$ python -q
>>> import numpy as np
>>> np.set_printoptions(precision=2, suppress=True, linewidth=120)
>>> feats = 0.5 ** np.abs(np.subtract.outer(np.arange(9), np.arange(9)))
>>> feats.round(2) + 0
array([[1.  , 0.5 , 0.25, 0.12, 0.06, 0.03, 0.02, 0.01, 0.  ],
       [0.5 , 1.  , 0.5 , 0.25, 0.12, 0.06, 0.03, 0.02, 0.01],
       [0.25, 0.5 , 1.  , 0.5 , 0.25, 0.12, 0.06, 0.03, 0.02],
       [0.12, 0.25, 0.5 , 1.  , 0.5 , 0.25, 0.12, 0.06, 0.03],
       [0.06, 0.12, 0.25, 0.5 , 1.  , 0.5 , 0.25, 0.12, 0.06],
       [0.03, 0.06, 0.12, 0.25, 0.5 , 1.  , 0.5 , 0.25, 0.12],
       [0.02, 0.03, 0.06, 0.12, 0.25, 0.5 , 1.  , 0.5 , 0.25],
       [0.01, 0.02, 0.03, 0.06, 0.12, 0.25, 0.5 , 1.  , 0.5 ],
       [0.  , 0.01, 0.02, 0.03, 0.06, 0.12, 0.25, 0.5 , 1.  ]])
>>> low = np.linalg.cholesky(feats)
>>> np.round(np.prod(np.diag(low)) ** 2, 2), np.round(np.linalg.det(feats), 2)
(np.float64(0.1), np.float64(0.1))
>>> np.round(feats / np.sqrt(np.outer(np.diag(feats), np.diag(feats))), 2) + 0
array([[1.  , 0.5 , 0.25, 0.12, 0.06, 0.03, 0.02, 0.01, 0.  ],
       [0.5 , 1.  , 0.5 , 0.25, 0.12, 0.06, 0.03, 0.02, 0.01],
       [0.25, 0.5 , 1.  , 0.5 , 0.25, 0.12, 0.06, 0.03, 0.02],
       [0.12, 0.25, 0.5 , 1.  , 0.5 , 0.25, 0.12, 0.06, 0.03],
       [0.06, 0.12, 0.25, 0.5 , 1.  , 0.5 , 0.25, 0.12, 0.06],
       [0.03, 0.06, 0.12, 0.25, 0.5 , 1.  , 0.5 , 0.25, 0.12],
       [0.02, 0.03, 0.06, 0.12, 0.25, 0.5 , 1.  , 0.5 , 0.25],
       [0.01, 0.02, 0.03, 0.06, 0.12, 0.25, 0.5 , 1.  , 0.5 ],
       [0.  , 0.01, 0.02, 0.03, 0.06, 0.12, 0.25, 0.5 , 1.  ]])
>>> np.sort(np.abs(np.linalg.eigvals(feats)))
array([0.34, 0.37, 0.42, 0.51, 0.65, 0.89, 1.29, 1.9 , 2.63])
>>> np.allclose(feats @ feats.T, feats.T @ feats)
True
>>> round(np.linalg.det(feats), 2)
np.float64(0.1)
>>> np.allclose(feats, feats.T)
True
>>> np.linalg.determinant(feats)
Traceback (most recent call last):
  File "<python-input-11>", line 1, in <module>
    np.linalg.determinant(feats)
    ^^^^^^^^^^^^^^^^^^^^^
AttributeError: module 'numpy.linalg' has no attribute 'determinant'
>>> np.round(np.abs(np.linalg.eigvals(feats)).max(), 2)
np.float64(2.63)
>>> w1 = np.array([[-5, 2, 2, 1, 0],
...     [4, -3, -3, -2, -3],
...     [-1, 3, 0, 1, 3],
...     [4, -2, 1, -4, -5],
...     [4, -5, 0, -1, 0],
...     [5, 2, -3, -3, -5],
...     [-3, 4, 1, 1, 0],
...     [-2, 1, -1, 0, 5],
...     [0, -5, 0, -3, 2]])
>>> coef = np.array([-2, 3, 1, 0, -2])
>>> act = np.maximum(feats @ w1 + coef, 0)
>>> np.linalg.matrix_rank(act)
np.int64(4)
>>> (act > 0).astype(int)
array([[0, 1, 1, 0, 0],
       [1, 1, 0, 0, 0],
       [1, 1, 1, 0, 0],
       [1, 1, 1, 0, 0],
       [1, 0, 0, 0, 0],
       [1, 1, 0, 0, 0],
       [0, 1, 1, 0, 0],
       [0, 1, 0, 0, 1],
       [0, 0, 1, 0, 1]])
>>> W2 = np.array([[1, 0], [0, 0], [1, 2], [1, 1], [1, 0]])
>>> (act @ W2).round(6).argmax(axis=1)
array([1, 0, 0, 0, 0, 0, 1, 0, 0])
>>> w1 @ W2
array([[-2,  5],
       [-4, -8],
       [ 3,  1],
       [-4, -2],
       [ 3, -1],
       [-6, -9],
       [-1,  3],
       [ 2, -2],
       [-1, -3]])
